% ipython --no-banner

In [1]: import numpy as np

In [2]: np.set_printoptions(precision=2, suppress=True, linewidth=100)

In [3]: def tidy(a):
   ...:     return np.round(a, 2) + 0
   ...: 

In [4]: r0 = np.array([3, 2, -2, -5, -5, 5, 5])

In [5]: g = np.array([-2, 0, -1, 3, 1, -2, -3, -3, -2, -2])

In [6]: arr = r0[:, None] + g[None, :]

In [7]: arr
Out[7]: 
array([[ 1,  3,  2,  6,  4,  1,  0,  0,  1,  1],
       [ 0,  2,  1,  5,  3,  0, -1, -1,  0,  0],
       [-4, -2, -3,  1, -1, -4, -5, -5, -4, -4],
       [-7, -5, -6, -2, -4, -7, -8, -8, -7, -7],
       [-7, -5, -6, -2, -4, -7, -8, -8, -7, -7],
       [ 3,  5,  4,  8,  6,  3,  2,  2,  3,  3],
       [ 3,  5,  4,  8,  6,  3,  2,  2,  3,  3]])

In [8]: tidy(np.trace(np.linalg.pinv(arr) @ arr))
Out[8]: np.float64(2.0)

In [9]: np.abs(np.diag(np.linalg.qr(arr)[1])) > 1e-9
Out[9]: array([ True,  True, False, False, False, False, False])

In [10]: tidy(arr @ np.linalg.pinv(arr) @ arr)
Out[10]: 
array([[ 1.,  3.,  2.,  6.,  4.,  1.,  0.,  0.,  1.,  1.],
       [ 0.,  2.,  1.,  5.,  3.,  0., -1., -1.,  0.,  0.],
       [-4., -2., -3.,  1., -1., -4., -5., -5., -4., -4.],
       [-7., -5., -6., -2., -4., -7., -8., -8., -7., -7.],
       [-7., -5., -6., -2., -4., -7., -8., -8., -7., -7.],
       [ 3.,  5.,  4.,  8.,  6.,  3.,  2.,  2.,  3.,  3.],
       [ 3.,  5.,  4.,  8.,  6.,  3.,  2.,  2.,  3.,  3.]])

In [11]: np.unique(arr.round(6), axis=0).shape
Out[11]: (5, 10)

In [12]: np.linalg.lstsq(arr[:-1].T, arr[-1])[2]
Out[12]: np.int32(2)

In [13]: rank = np.linalg.matrix_rank(arr)

In [14]: rank
Out[14]: np.int64(2)

In [15]: N = np.linalg.svd(arr)[2][rank:].T

In [16]: np.linalg.matrix_rank(arr.T @ arr), np.linalg.matrix_rank(arr @ arr.T)
Out[16]: (np.int64(2), np.int64(2))

In [17]: np.allclose(arr @ N, 0)
Out[17]: True

In [18]: [int(np.linalg.matrix_rank(np.delete(arr, i, axis=0))) for i in range(7)]
Out[18]: [2, 2, 2, 2, 2, 2, 2]

In [19]: [int(np.linalg.matrix_rank(arr[:, :j + 1])) for j in range(10)]
Out[19]: [1, 2, 2, 2, 2, 2, 2, 2, 2, 2]

In [20]: A2 = arr[0, 0] * arr[1:] - np.outer(arr[1:, 0], arr[0])

In [21]: A2
Out[21]: 
array([[  0,   2,   1,   5,   3,   0,  -1,  -1,   0,   0],
       [  0,  10,   5,  25,  15,   0,  -5,  -5,   0,   0],
       [  0,  16,   8,  40,  24,   0,  -8,  -8,   0,   0],
       [  0,  16,   8,  40,  24,   0,  -8,  -8,   0,   0],
       [  0,  -4,  -2, -10,  -6,   0,   2,   2,   0,   0],
       [  0,  -4,  -2, -10,  -6,   0,   2,   2,   0,   0]])

In [22]: arr[:, 0] / arr[0, 0]
Out[22]: array([ 1.,  0., -4., -7., -7.,  3.,  3.])

In [23]: np.linalg.cond(arr) > 100
Out[23]: np.True_

In [24]: def softmax(z):
    ...:     e = np.exp(z - z.max(axis=-1, keepdims=True))
    ...:     return e / e.sum(axis=-1, keepdims=True)
    ...: 

In [25]: tidy(softmax(10 * arr[2]))
Out[25]: array([0., 0., 0., 1., 0., 0., 0., 0., 0., 0.])

In [26]: tidy(softmax(arr[2]))
Out[26]: array([0.01, 0.04, 0.01, 0.81, 0.11, 0.01, 0.  , 0.  , 0.01, 0.01])

In [27]: S = arr @ arr.T / np.sqrt(10)

In [28]: tidy(softmax(S + np.triu(np.full(S.shape, -np.inf), 1)))
Out[28]: 
array([[1.  , 0.  , 0.  , 0.  , 0.  , 0.  , 0.  ],
       [0.95, 0.05, 0.  , 0.  , 0.  , 0.  , 0.  ],
       [0.  , 0.  , 1.  , 0.  , 0.  , 0.  , 0.  ],
       [0.  , 0.  , 0.  , 1.  , 0.  , 0.  , 0.  ],
       [0.  , 0.  , 0.  , 0.5 , 0.5 , 0.  , 0.  ],
       [0.  , 0.  , 0.  , 0.  , 0.  , 1.  , 0.  ],
       [0.  , 0.  , 0.  , 0.  , 0.  , 0.5 , 0.5 ]])

In [29]: softmax(S).round(6).argmax(axis=1)
Out[29]: array([5, 5, 3, 3, 3, 5, 5])

In [30]: tidy(softmax(S)[2] @ arr)
Out[30]: array([-7., -5., -6., -2., -4., -7., -8., -8., -7., -7.])

In [31]: mat = np.load("block8.npy")

In [32]: mat
Out[32]: 
array([[ 0.36, -0.8 ,  0.15, -0.7 , -0.72],
       [ 0.94, -0.99,  0.88, -0.44, -0.84],
       [ 0.85,  0.97,  0.98, -0.81,  0.37],
       [ 0.98, -0.99,  0.99, -0.88,  0.95],
       [-1.  ,  1.  , -1.  ,  1.  , -1.  ],
       [ 0.93, -1.  ,  0.91, -0.01,  0.21],
       [ 0.03, -0.98, -0.74,  0.95, -0.92],
       [ 0.98, -1.  ,  0.95,  0.99, -0.29],
       [-0.88,  0.95, -0.72, -0.97,  0.86],
       [-0.94,  0.8 , -0.94, -0.54,  0.74],
       [-1.  ,  0.85, -1.  , -0.09, -0.89],
       [-0.9 ,  0.41, -0.93, -0.52,  0.18],
       [ 0.96, -1.  ,  0.98, -0.97,  1.  ],
       [ 1.  , -0.96,  1.  , -0.06,  0.89],
       [-0.34,  0.96, -0.88,  0.96, -1.  ],
       [ 0.94,  0.32,  0.89,  0.86, -1.  ],
       [-0.99,  0.89, -1.  , -0.92, -0.12],
       [-0.26,  0.85, -0.59,  0.95, -0.96],
       [-0.06,  0.49,  0.5 , -0.97,  0.91],
       [-0.93,  0.83, -0.98,  0.92, -0.93],
       [ 0.95, -0.99,  0.99, -0.99,  0.98],
       [-0.92,  1.  , -0.96,  0.98, -0.96],
       [-0.83,  0.92, -0.9 ,  0.74, -0.72],
       [-0.75,  0.34, -0.49, -0.94,  0.97]])

In [33]: vec = np.array([-2, 3, 0, -3, 1])

In [34]: rhs = mat @ vec

In [35]: c, lr = np.zeros(5), 1 / np.linalg.norm(mat, 2) ** 2

In [36]: for i in range(40):
    ...:     c -= lr * mat.T @ (mat @ c - rhs)
    ...:     if i % 10 == 0: print(i, round(np.linalg.norm(mat @ c - rhs), 2))
    ...: 
0 11.65
10 1.62
20 0.78
30 0.5

In [37]: tidy(np.linalg.cond(mat))
Out[37]: np.float64(12.61)

In [38]: tidy(c)
Out[38]: array([-1.51,  3.07, -0.46, -2.98,  1.13])

In [39]: proj = mat @ np.linalg.solve(mat.T @ mat, mat.T)

In [40]: tidy(np.trace(proj))
Out[40]: np.float64(5.0)

In [41]: tidy(np.linalg.eigvalsh(proj))
Out[41]: 
array([0., 0., 0., 0., 0., 0., 0., 0., 0., 0., 0., 0., 0., 0., 0., 0., 0., 0., 0., 1., 1., 1., 1.,
       1.])

In [42]: np.allclose(proj @ proj, proj)
Out[42]: True

In [43]: D = np.linalg.norm(mat[:, None] - mat[None], axis=-1)

In [44]: (D + 1e9 * np.eye(24)).round(6).argmin(axis=1)
Out[44]: 
array([ 1,  0, 18, 12, 21, 13, 17,  5,  9,  8, 22,  9, 20,  5, 17,  7, 11, 14, 23, 21, 12,  4, 19,
        8])

In [45]: np.linalg.matrix_rank(D ** 2)
Out[45]: np.int64(7)

In [46]: D.mean(axis=1).argmax()
Out[46]: np.int64(7)

In [47]: G = np.cov(mat, rowvar=False)

In [48]: tidy(G)
Out[48]: 
array([[ 0.73, -0.6 ,  0.73, -0.12,  0.19],
       [-0.6 ,  0.78, -0.56,  0.15, -0.21],
       [ 0.73, -0.56,  0.79, -0.24,  0.32],
       [-0.12,  0.15, -0.24,  0.69, -0.55],
       [ 0.19, -0.21,  0.32, -0.55,  0.69]])

In [49]: tidy(np.median(mat, axis=0))
Out[49]: array([-0.16,  0.45, -0.54, -0.26, -0.2 ])

In [50]: np.argsort(-mat.std(axis=0).round(6), kind="stable")
Out[50]: array([2, 1, 0, 3, 4])

In [51]: tidy(np.corrcoef(mat.T))
Out[51]: 
array([[ 1.  , -0.79,  0.96, -0.17,  0.27],
       [-0.79,  1.  , -0.72,  0.21, -0.29],
       [ 0.96, -0.72,  1.  , -0.32,  0.43],
       [-0.17,  0.21, -0.32,  1.  , -0.79],
       [ 0.27, -0.29,  0.43, -0.79,  1.  ]])

In [52]: tidy(mat.std(axis=0))
Out[52]: array([0.84, 0.86, 0.87, 0.81, 0.81])

In [53]: tidy(np.polyfit(mat[:, 3], mat[:, 2], 1))
Out[53]: array([-0.35, -0.1 ])

In [54]: W0 = np.loadtxt("dump.csv", delimiter=",")

In [55]: W0
Out[55]: 
array([[ 1.16,  4.22,  5.96,  4.05,  1.97,  5.05,  2.94,  6.92, -0.05,  6.  ],
       [-3.19,  6.17,  9.15, -2.9 , -6.02, -6.07, -8.96, -2.94, -0.03,  0.08],
       [ 0.14,  6.02,  8.97,  2.78,  0.1 ,  2.9 ,  0.09,  5.96, -0.06,  6.01],
       [ 4.14,  2.26,  3.16,  8.9 ,  7.98, 12.91, 12.05, 14.1 , -0.08, 10.13]])

In [56]: tidy(softmax(W0[1]))
Out[56]: array([0.  , 0.05, 0.95, 0.  , 0.  , 0.  , 0.  , 0.  , 0.  , 0.  ])

In [57]: S = W0 @ W0.T / np.sqrt(10)

In [58]: softmax(S)[1] @ W0
Out[58]: array([-3.19,  6.17,  9.15, -2.9 , -6.02, -6.07, -8.96, -2.94, -0.03,  0.08])

In [59]: tidy(softmax(S + np.triu(np.full(S.shape, -np.inf), 1)))
Out[59]: 
array([[1., 0., 0., 0.],
       [0., 1., 0., 0.],
       [0., 0., 1., 0.],
       [0., 0., 0., 1.]])

In [60]: softmax(S).round(6).argmax(axis=1)
Out[60]: array([3, 1, 3, 3])

In [61]: tidy(softmax(S))
Out[61]: 
array([[0., 0., 0., 1.],
       [0., 1., 0., 0.],
       [0., 0., 0., 1.],
       [0., 0., 0., 1.]])
